% python3 -q
>>> import numpy as np
>>> from numpy import linalg as LA
>>> np.set_printoptions(precision=3, suppress=True, linewidth=100, legacy="1.25")
>>> tidy = lambda a: np.round(a, 3) + 0
>>> m1 = np.load("x.npy")
>>> print(m1)
[[ 1 -1  1 -1  1 -1  1 -1]
 [ 1 -1 -1  1 -1  1  1 -1]
 [ 1  1 -1 -1  1  1 -1 -1]
 [ 1 -1 -1  1  1 -1 -1  1]]
>>> print(m1.reshape(2, -1))
[[ 1 -1  1 -1  1 -1  1 -1  1 -1 -1  1 -1  1  1 -1]
 [ 1  1 -1 -1  1  1 -1 -1  1 -1 -1  1  1 -1 -1  1]]
>>> print(m1.reshape(-1, 2))
[[ 1 -1]
 [ 1 -1]
 [ 1 -1]
 [ 1 -1]
 [ 1 -1]
 [-1  1]
 [-1  1]
 [ 1 -1]
 [ 1  1]
 [-1 -1]
 [ 1  1]
 [-1 -1]
 [ 1 -1]
 [-1  1]
 [ 1 -1]
 [-1  1]]
>>> t3 = m1.reshape(4, 2, -1)
>>> print(t3.shape)
(4, 2, 4)
>>> print(np.swapaxes(t3, 1, 2)[0])
[[ 1  1]
 [-1 -1]
 [ 1  1]
 [-1 -1]]
>>> print(np.einsum("ihd,ihd->ih", t3, t3))
[[4 4]
 [4 4]
 [4 4]
 [4 4]]
>>> print(t3.transpose(1, 0, 2))
[[[ 1 -1  1 -1]
  [ 1 -1 -1  1]
  [ 1  1 -1 -1]
  [ 1 -1 -1  1]]

 [[ 1 -1  1 -1]
  [-1  1  1 -1]
  [ 1  1 -1 -1]
  [ 1 -1 -1  1]]]
>>> print(t3.sum(axis=1))
[[ 2 -2  2 -2]
 [ 0  0  0  0]
 [ 2  2 -2 -2]
 [ 2 -2 -2  2]]
>>> r0 = np.array([0, 1, 0])
>>> A = r0[np.abs(np.subtract.outer(np.arange(3), np.arange(3)))]
>>> print(A)
[[0 1 0]
 [1 0 1]
 [0 1 0]]
>>> rk = LA.matrix_rank(A)
>>> print(rk)
2
>>> null = LA.svd(A)[2][rk:].T
>>> print(null.shape)
(3, 1)
>>> print(np.allclose(A @ null, 0))
True
>>> print([int(LA.matrix_rank(np.delete(A, i, axis=0))) for i in range(3)])
[2, 1, 2]
>>> print(np.trace(A @ A @ A) // 6)
0
>>> print(A @ A)
[[1 0 1]
 [0 2 0]
 [1 0 1]]
>>> print(A.sum(axis=0))
[1 2 1]
>>> print(np.argwhere(np.triu(A)))
[[0 1]
 [1 2]]
>>> L = np.diag(A.sum(axis=1)) - A
>>> print(LA.matrix_rank(L))
2
>>> print(tidy(LA.eigvalsh(L)))
[0. 1. 3.]
>>> print((LA.eigvalsh(L) < 1e-8).sum())
1
>>> print(L @ np.ones(3))
[0. 0. 0.]
>>> print(L)
[[ 1 -1  0]
 [-1  2 -1]
 [ 0 -1  1]]
>>> mat = np.load("layer11.npy")
>>> print(mat)
[[ 8 12  7]
 [ 3  7  2]
 [ 9 13  8]
 [ 5  9  4]]
>>> left, sig, Vh = LA.svd(mat)
>>> print(tidy(sig))
[27.384  2.258  0.   ]
>>> other = left[:, :2] @ np.diag(sig[:2]) @ Vh[:2]
>>> print(LA.matrix_rank(mat, rtol=0.05))
2
>>> print(tidy(np.abs(mat - other).max()))
0.0
>>> other = mat[0, 0] * mat[1:] - np.outer(mat[1:, 0], mat[0])
>>> print(other)
[[ 0 20 -5]
 [ 0 -4  1]
 [ 0 12 -3]]
>>> print(mat[:, 0] / mat[0, 0])
[1.    0.375 1.125 0.625]
>>> print(np.flatnonzero(~other.round(6).any(axis=1)))
[]
>>> print(LA.matrix_rank(other), LA.matrix_rank(mat))
1 2
>>> print([round(float(x), 3) for x in LA.svd(other, compute_uv=False)[:3]])
[24.393, 0.0, 0.0]
>>> print(np.argsort(-LA.norm(other, axis=0).round(6), kind="stable")[:3])
[1 2 0]
>>> print(LA.cond(other) > 100)
True
>>> arr = np.load("dump.npy")
>>> print(arr)
[[ 2 -1  0  0]
 [ 1  1  1  1]
 [ 0 -1  0  2]
 [ 2 -1  0  1]]
>>> ang = np.radians(15)
>>> R = np.eye(3)
>>> R[2, 2] = R[0, 0] = np.cos(ang)
>>> R[2, 0], R[0, 2] = -np.sin(ang), np.sin(ang)
>>> print(tidy(R))
[[ 0.966  0.     0.259]
 [ 0.     1.     0.   ]
 [-0.259  0.     0.966]]
>>> other = mat @ R.T
>>> print(tidy(LA.det(R)), tidy(np.trace(R)))
1.0 2.932
>>> r0 = np.array([-3, 0, 3])
>>> print(tidy(np.correlate(R[2], R[0], "full")))
[-0.067  0.     0.     0.     0.933]
>>> print(tidy(np.convolve(R[2], r0)))
[ 0.776  0.    -3.674  0.     2.898]
